$ ipython --no-banner

In [1]: import numpy as np

In [2]: import numpy.linalg as la

In [3]: np.set_printoptions(precision=2, suppress=True, linewidth=160)

In [4]: A = np.loadtxt("data.csv", delimiter=",")

In [5]: print(A)
[[ 19.58 -27.02 -17.93]
 [ 17.52 -24.46 -16.17]
 [ 13.22 -19.05 -12.52]
 [ 12.88 -18.62 -12.23]
 [  8.54 -13.02  -8.56]
 [  6.32 -10.06  -6.68]
 [  4.3   -7.31  -4.97]
 [  4.05  -6.95  -4.76]
 [  3.63  -6.37  -4.41]
 [  0.91  -2.3   -2.02]
 [  0.28  -1.21  -1.39]
 [ -0.05   0.05  -0.1 ]
 [  0.08  -0.1    0.19]
 [  0.22  -0.5    1.19]
 [  0.21  -0.53   1.33]
 [  0.15  -0.61   1.77]
 [ -1.18  -0.38   5.38]
 [ -1.98  -0.01   6.96]
 [ -2.1    0.05   7.18]
 [ -4.82   1.62  11.83]
 [ -4.93   1.69  12.  ]
 [ -9.51   4.74  18.92]
 [-12.04   6.54  22.53]
 [-13.79   7.8   24.95]
 [-19.74  12.26  33.01]
 [-21.81  13.85  35.75]]

In [6]: print([round(float(x), 2) for x in la.svd(A, compute_uv=False)[:3]])
[99.49, 30.37, 2.95]

In [7]: print(la.matrix_rank(A, rtol=0.1))
2

In [8]: print(np.argsort(-la.norm(A, axis=0).round(6), kind="stable")[:3])
[2 1 0]

In [9]: print(np.abs(la.svd(A)[2][-1]))
[0.86 0.37 0.36]

In [10]: out = np.c_[A[:, :2] @ np.array([[-1, 2], [-1, 1]]), np.array([-3, -3, -5, 4, 5, -3, 1, 2, 0, 1, 5, 5, -4, -4, -5, -4, 2, 3, 5, 2, -1, 3, 2, -3, 1, -2])]

In [11]: print(out)
[[  7.44  12.14  -3.  ]
 [  6.94  10.58  -3.  ]
 [  5.83   7.39  -5.  ]
 [  5.74   7.14   4.  ]
 [  4.48   4.06   5.  ]
 [  3.74   2.58  -3.  ]
 [  3.01   1.29   1.  ]
 [  2.9    1.15   2.  ]
 [  2.74   0.89   0.  ]
 [  1.39  -0.48   1.  ]
 [  0.93  -0.65   5.  ]
 [  0.    -0.05   5.  ]
 [  0.02   0.06  -4.  ]
 [  0.28  -0.06  -4.  ]
 [  0.32  -0.11  -5.  ]
 [  0.46  -0.31  -4.  ]
 [  1.56  -2.74   2.  ]
 [  1.99  -3.97   3.  ]
 [  2.05  -4.15   5.  ]
 [  3.2   -8.02   2.  ]
 [  3.24  -8.17  -1.  ]
 [  4.77 -14.28   3.  ]
 [  5.5  -17.54   2.  ]
 [  5.99 -19.78  -3.  ]
 [  7.48 -27.22   1.  ]
 [  7.96 -29.77  -2.  ]]

In [12]: print(la.matrix_rank(np.c_[A, out]))
4

In [13]: d = la.norm(A[:, None] - A[None], axis=-1)

In [14]: print(np.unravel_index(d.round(6).argmax(), d.shape))
(np.int64(0), np.int64(25))

In [15]: print(la.matrix_rank(d ** 2))
5

In [16]: Uu, sigma, VT = la.svd(A)

In [17]: print(np.argmax(sigma[:-1] / (sigma[1:] + 1e-6)) + 1)
2

In [18]: print(sigma)
[99.49 30.37  2.95]

In [19]: out = Uu[:, :2] @ np.diag(sigma[:2]) @ VT[:2]

In [20]: print(la.matrix_rank(out))
2

In [21]: print(la.matrix_rank(A, rtol=0.05))
2

In [22]: print(la.norm(A, axis=1).argmax())
25

In [23]: print(round(float(la.norm(A[5] - A[16])), 2))
17.19

In [24]: print(round(A[5] @ A[16], 2))
-39.57

In [25]: print(round(la.norm(A, 1), 2), round(float(la.norm(A, np.inf)), 2))
274.73 71.41

In [26]: print(round(la.norm(A) ** 2 / la.norm(A, 2) ** 2, 2))
1.09

In [27]: W0 = np.load("test6.npy")

In [28]: print(W0)
[[ 1.  2.  4.  5.  2.]
 [ 0.  2.  2.  5.  0.]
 [ 0.  0. -3.  4.  8.]
 [ 0.  0.  3.  6. -2.]
 [ 0.  0.  6.  5. -1.]]

In [29]: vals, V = la.eig(W0)

In [30]: print(np.sort(la.eigvals(la.inv(W0))))
[-0.11  0.13  0.31  0.5   1.  ]

In [31]: print(np.sort(la.eigvals(W0 @ W0)))
[ 1.    4.   10.37 57.79 77.84]

In [32]: print(np.sort(la.eigvals(W0.T)))
[-8.82  1.    2.    3.22  7.6 ]

In [33]: print(vals)
[ 1.    2.   -8.82  7.6   3.22]

In [34]: P = np.triu(np.array([[-3, -1, 1, 2, 2],
    ...:     [2, 3, -1, -2, 3],
    ...:     [0, 3, -2, 1, 1],
    ...:     [-1, -2, -2, 3, 0],
    ...:     [3, -2, 0, 2, -1]]), 1) + np.eye(5)

In [35]: out = P @ W0 @ la.inv(P)

In [36]: print(la.matrix_rank(out))
5

In [37]: print(out)
[[  1.   1.  17.   9. -18.]
 [  0.   2.  19. -11. -32.]
 [  0.   0.   6.   9.  -1.]
 [  0.   0.   3.   3.  -5.]
 [  0.   0.   6.  -1.  -7.]]

In [38]: print(np.poly(out))
[   1.   -5.  -63.  425. -790.  432.]

In [39]: r0, g = A[3], A[2]

In [40]: print(round(float(r0 @ g), 2))
678.1

In [41]: pr = (r0 @ g) / (r0 @ r0) * r0

In [42]: print(round((g - pr) @ r0, 2))
-0.0

In [43]: print(la.matrix_rank(np.outer(r0, g)))
1

In [44]: print(np.outer(r0, g))
[[ 170.27 -245.36 -161.26]
 [-246.16  354.71  233.12]
 [-161.68  232.98  153.12]]

In [45]: print(pr)
[ 13.19 -19.07 -12.52]

In [46]: r0 = np.array([0, 0, 2, -1, -2])

In [47]: out = W0 + np.outer(r0, np.eye(5)[1])

In [48]: print(round(float(la.det(out) / la.det(W0)), 2), round(1 + la.solve(W0, r0)[1], 2))
1.25 1.25

In [49]: print(out)
[[ 1.  2.  4.  5.  2.]
 [ 0.  2.  2.  5.  0.]
 [ 0.  2. -3.  4.  8.]
 [ 0. -1.  3.  6. -2.]
 [ 0. -2.  6.  5. -1.]]

In [50]: print(la.matrix_rank(la.inv(out) - la.inv(W0), tol=1e-8))
1

In [51]: print(la.matrix_rank(out - W0))
1

In [52]: q = W0.astype(float).copy()

In [53]: for j in range(5):
    ...:     q[:, j] -= q[:, :j] @ (q[:, :j].T @ q[:, j])
    ...:     q[:, j] /= la.norm(q[:, j])
    ...: 

In [54]: print(q)
[[ 1.    0.    0.    0.    0.  ]
 [ 0.    1.    0.    0.    0.  ]
 [ 0.    0.   -0.41  0.82  0.39]
 [ 0.    0.    0.41  0.55 -0.73]
 [ 0.    0.    0.82  0.14  0.56]]

In [55]: print(np.round(q.T @ W0, 2) + 0)
[[ 1.    2.    4.    5.    2.  ]
 [ 0.    2.    2.    5.    0.  ]
 [ 0.    0.    7.35  4.9  -4.9 ]
 [ 0.    0.    0.    7.28  5.36]
 [ 0.    0.    0.    0.    4.04]]

In [56]: print(np.round(q.T @ q, 2) + 0)
[[1. 0. 0. 0. 0.]
 [0. 1. 0. 0. 0.]
 [0. 0. 1. 0. 0.]
 [0. 0. 0. 1. 0.]
 [0. 0. 0. 0. 1.]]

In [57]: E = np.load("x.npy")

In [58]: print(E)
[[ 0.06  0.99 -0.11]
 [ 0.99 -0.07 -0.1 ]
 [-0.11 -0.1  -0.99]]

In [59]: vals, V = la.eigh(E)

In [60]: x = np.array([5, -9, 9])

In [61]: print(round(x @ E @ x / (x @ x), 2), np.round(vals[0], 2), vals[-1])
-0.89 -1.0 1.0

In [62]: print(np.round(V * np.abs(vals) @ V.T, 2) + 0)
[[1. 0. 0.]
 [0. 1. 0.]
 [0. 0. 1.]]

In [63]: print(V * np.maximum(vals, 0) @ V.T)
[[ 0.53  0.5  -0.05]
 [ 0.5   0.47 -0.05]
 [-0.05 -0.05  0.01]]

In [64]: W1 = np.array([[1, -2, -3, -2], [3, -3, -2, 0], [3, -3, 0, -1]])

In [65]: coef = np.array([0, 1, 2, 0])

In [66]: act = np.maximum(E @ W1 + coef, 0)

In [67]: print(act)
[[2.72 0.   0.   0.  ]
 [0.49 0.   0.   0.  ]
 [0.   4.48 2.52 1.2 ]]

In [68]: print((act > 0).astype(int))
[[1 0 0 0]
 [1 0 0 0]
 [0 1 1 1]]

In [69]: cent = np.array([[5, -6, -4], [4, -4, -6], [5, 8, 1], [1, -8, -8]])

In [70]: print((act @ cent).round(6).argmax(axis=1))
[0 0 0]

In [71]: print(act @ cent)
[[ 13.58 -16.3  -10.86]
 [  2.43  -2.91  -1.94]
 [ 31.73  -7.38 -33.99]]

In [72]: M = np.load("layer10.npy")

In [73]: print(M)
[[-3.76 -6.3  -1.29 -2.58]
 [-3.48 -5.71 -1.11 -2.3 ]
 [ 1.25  1.91  0.47  0.86]
 [ 0.28  0.4   0.09  0.12]
 [ 1.56  2.64  0.59  1.04]
 [ 5.24  8.52  1.68  3.42]
 [ 3.29  5.39  1.14  2.2 ]
 [-1.11 -1.84 -0.4  -0.67]
 [ 2.67  4.43  0.97  1.79]
 [ 4.12  6.59  1.34  2.68]
 [-3.35 -5.7  -1.15 -2.38]
 [ 2.66  4.44  0.89  1.74]
 [ 1.86  2.99  0.54  1.21]
 [-1.32 -2.23 -0.44 -0.95]]

In [74]: lab = M[:, 0] > np.median(M[:, 0])

In [75]: r0 = M[lab].mean(axis=0) - M[~lab].mean(axis=0)

In [76]: print(((M - M.mean(axis=0)) @ r0 > 0).astype(int))
[0 0 1 0 1 1 1 0 1 1 0 1 1 0]

In [77]: print(r0)
[4.7  7.78 1.57 3.14]
